% python3 -q
>>> import numpy as np
>>> np.set_printoptions(precision=1, suppress=True, linewidth=140)
>>> ang = np.deg2rad(180)
>>> J = np.eye(4)
>>> J[np.ix_([0, 1], [0, 1])] = [[np.cos(ang), -np.sin(ang)], [np.sin(ang), np.cos(ang)]]
>>> J.round(1) + 0
array([[-1.,  0.,  0.,  0.],
       [ 0., -1.,  0.,  0.],
       [ 0.,  0.,  1.,  0.],
       [ 0.,  0.,  0.,  1.]])
>>> K = np.array([[3, 3, 2, 3, 0],
...     [1, 2, 0, 3, 2],
...     [0, 3, 3, 1, 0],
...     [3, 3, 2, 3, 3],
...     [0, 0, 2, 2, 3],
...     [2, 2, 0, 0, 2],
...     [2, 2, 0, 1, 1]])
>>> K
array([[3, 3, 2, 3, 0],
       [1, 2, 0, 3, 2],
       [0, 3, 3, 1, 0],
       [3, 3, 2, 3, 3],
       [0, 0, 2, 2, 3],
       [2, 2, 0, 0, 2],
       [2, 2, 0, 1, 1]])
>>> O, evecs = np.linalg.qr(K[:, :4])[0], np.linalg.qr(K[:, 4:])[0]
>>> sv = np.linalg.svd(O.T @ evecs, compute_uv=False)
>>> sv
array([0.8])
>>> np.round(np.linalg.norm(O @ O.T - evecs @ evecs.T, 2), 1)
np.float64(1.0)
>>> B = K / np.linalg.norm(K, axis=1, keepdims=True)
>>> gram = B @ B.T
>>> (gram - 2 * np.eye(7)).round(6).argmax(axis=1)
array([3, 3, 0, 6, 3, 6, 5])
>>> np.argwhere(np.triu(np.abs(gram) > 0.95, 1))
array([], shape=(0, 2), dtype=int64)
>>> np.linalg.norm(B, axis=1)
array([1., 1., 1., 1., 1., 1., 1.])
>>> np.round(np.degrees(np.arccos(np.clip(gram[6, 3], -1, 1))), 1)
np.float64(25.8)
>>> gram
array([[1. , 0.8, 0.7, 0.9, 0.4, 0.6, 0.9],
       [0.8, 1. , 0.5, 0.9, 0.7, 0.7, 0.8],
       [0.7, 0.5, 1. , 0.7, 0.4, 0.4, 0.5],
       [0.9, 0.9, 0.7, 1. , 0.7, 0.8, 0.9],
       [0.4, 0.7, 0.4, 0.7, 1. , 0.4, 0.4],
       [0.6, 0.7, 0.4, 0.8, 0.4, 1. , 0.9],
       [0.9, 0.8, 0.5, 0.9, 0.4, 0.9, 1. ]])
>>> t3 = np.stack([K, 3 * K, K[::-1]])
>>> t3.shape
(3, 7, 5)
>>> np.linalg.matrix_rank(t3.reshape(3, -1))
np.int64(2)
>>> np.linalg.norm(t3, axis=(1, 2))
array([12.1, 36.4, 12.1])
>>> O, R = np.linalg.qr(K)
>>> round(abs(R[0, 0]), 1), round(float(np.linalg.norm(K[:, 0])), 1)
(np.float64(5.2), 5.2)
>>> R
array([[-5.2, -5.4, -2.3, -4.4, -3.3],
       [ 0. , -3.2, -2.7, -1.6, -0.4],
       [ 0. ,  0. , -2.9, -1.5, -1.1],
       [ 0. ,  0. ,  0. , -2.9, -1.8],
       [ 0. ,  0. ,  0. ,  0. , -3.4]])
>>> np.round(np.trace(O @ O.T), 1)
np.float64(5.0)
>>> W0 = np.array([[0, 1, 0, 0, 0, 0],
...     [0, 0, 0, 1, 0, 0],
...     [0, 0, 0, 0, 1, 0],
...     [0, 0, 0, 0, 0, 1],
...     [1, 0, 0, 0, 0, 0],
...     [0, 0, 1, 0, 0, 0]])
>>> W0
array([[0, 1, 0, 0, 0, 0],
       [0, 0, 0, 1, 0, 0],
       [0, 0, 0, 0, 1, 0],
       [0, 0, 0, 0, 0, 1],
       [1, 0, 0, 0, 0, 0],
       [0, 0, 1, 0, 0, 0]])
>>> # columns are unit length and at right angles
>>> O, evecs = np.linalg.qr(W0[:, :2])[0], np.linalg.qr(W0[:, 2:])[0]
>>> sv = np.linalg.svd(O.T @ evecs, compute_uv=False)
>>> (sv > 0.9).sum()
np.int64(0)
>>> sv
array([0., 0.])
>>> np.round(np.linalg.norm(O @ O.T - evecs @ evecs.T, 2), 1)
np.float64(1.0)
>>> rng = np.random.default_rng(2867)
>>> z = rng.permutation(6)
>>> z
array([0, 2, 3, 1, 4, 5])
>>> B = W0[z][:, z]
>>> B
array([[0, 0, 0, 1, 0, 0],
       [0, 0, 0, 0, 1, 0],
       [0, 0, 0, 0, 0, 1],
       [0, 0, 1, 0, 0, 0],
       [1, 0, 0, 0, 0, 0],
       [0, 1, 0, 0, 0, 0]])
>>> np.allclose(B, W0)
False
>>> np.linalg.pinv(W0)
array([[0., 0., 0., 0., 1., 0.],
       [1., 0., 0., 0., 0., 0.],
       [0., 0., 0., 0., 0., 1.],
       [0., 1., 0., 0., 0., 0.],
       [0., 0., 1., 0., 0., 0.],
       [0., 0., 0., 1., 0., 0.]])
>>> np.linalg.svd(W0, compute_uv=False)
array([1., 1., 1., 1., 1., 1.])
>>> B = np.linalg.inv(W0)
>>> np.linalg.det(W0) * B
array([[-0., -0., -0., -0., -1., -0.],
       [-1., -0., -0., -0., -0., -0.],
       [-0., -0., -0., -0., -0., -1.],
       [-0., -1., -0., -0., -0., -0.],
       [-0., -0., -1., -0., -0., -0.],
       [-0., -0., -0., -1., -0., -0.]])
>>> W0 @ B
array([[1., 0., 0., 0., 0., 0.],
       [0., 1., 0., 0., 0., 0.],
       [0., 0., 1., 0., 0., 0.],
       [0., 0., 0., 1., 0., 0.],
       [0., 0., 0., 0., 1., 0.],
       [0., 0., 0., 0., 0., 1.]])
>>> np.allclose(B, W0.T)
True
>>> B
array([[0., 0., 0., 0., 1., 0.],
       [1., 0., 0., 0., 0., 0.],
       [0., 0., 0., 0., 0., 1.],
       [0., 1., 0., 0., 0., 0.],
       [0., 0., 1., 0., 0., 0.],
       [0., 0., 0., 1., 0., 0.]])
>>> mat = np.array([[6, 0, 7, 5, 1],
...     [1, 6, 0, 7, 5],
...     [5, 1, 6, 0, 7],
...     [7, 5, 1, 6, 0],
...     [0, 7, 5, 1, 6]])
>>> np.round(np.linalg.det(mat), 1)
np.float64(18829.0)
>>> mat @ mat
array([[106,  39,  94,  61,  61],
       [ 61, 106,  39,  94,  61],
       [ 61,  61, 106,  39,  94],
       [ 94,  61,  61, 106,  39],
       [ 39,  94,  61,  61, 106]])
>>> np.linalg.matrix_power(mat, 4)
array([[27462, 23457, 28891, 23985, 26526],
       [26526, 27462, 23457, 28891, 23985],
       [23985, 26526, 27462, 23457, 28891],
       [28891, 23985, 26526, 27462, 23457],
       [23457, 28891, 23985, 26526, 27462]])
>>> (mat - mat.T) / 2
array([[ 0. , -0.5,  1. , -1. ,  0.5],
       [ 0.5,  0. , -0.5,  1. , -1. ],
       [-1. ,  0.5,  0. , -0.5,  1. ],
       [ 1. , -1. ,  0.5,  0. , -0.5],
       [-0.5,  1. , -1. ,  0.5,  0. ]])
>>> (mat + mat.T) / 2
array([[6. , 0.5, 6. , 6. , 0.5],
       [0.5, 6. , 0.5, 6. , 6. ],
       [6. , 0.5, 6. , 0.5, 6. ],
       [6. , 6. , 0.5, 6. , 0.5],
       [0.5, 6. , 6. , 0.5, 6. ]])
>>> round(float(np.abs(np.linalg.eigvals(mat)).max()), 1)
19.0
>>> np.unravel_index(np.abs(mat).argmax(), mat.shape)
(np.int64(0), np.int64(2))
>>> mat.sum(axis=1)
array([19, 19, 19, 19, 19])
>>> np.diff(mat, axis=0)
array([[-5,  6, -7,  2,  4],
       [ 4, -5,  6, -7,  2],
       [ 2,  4, -5,  6, -7],
       [-7,  2,  4, -5,  6]])
>>> B = mat[0, 0] * mat[1:] - np.outer(mat[1:, 0], mat[0])
>>> B
array([[  0,  36,  -7,  37,  29],
       [  0,   6,   1, -25,  37],
       [  0,  30, -43,   1,  -7],
       [  0,  42,  30,   6,  36]])
>>> mat[:, 0] / mat[0, 0]
array([1. , 0.2, 0.8, 1.2, 0. ])
>>> np.flatnonzero(~B.round(6).any(axis=1))
array([], dtype=int64)
>>> data = np.array([[0.3, 0.5, 0.0, 0.7], [-1.6, 1.6, -1.0, -0.6], [0.0, 0.9, 1.1, -0.6]])
>>> data[:, 0] *= 10
>>> data
array([[  3. ,   0.5,   0. ,   0.7],
       [-16. ,   1.6,  -1. ,  -0.6],
       [  0. ,   0.9,   1.1,  -0.6]])
>>> # column 0 is much longer than the rest
>>> np.linalg.cond(data) > 100
np.False_
>>> round(float(np.linalg.norm(data, 2) / np.linalg.norm(data)), 1)
1.0
>>> left, sv, Vh = np.linalg.svd(data)
>>> sv
array([16.4,  1.5,  1. ])
>>> np.argmax(sv[:-1] / (sv[1:] + 1e-6)) + 1
np.int64(1)
>>> B = left[:, :1] @ np.diag(sv[:1]) @ Vh[:1]
>>> np.linalg.matrix_rank(data, rtol=0.05)
np.int64(3)
>>> round(float(np.linalg.norm(data - B) / np.linalg.norm(data)), 1)
0.1
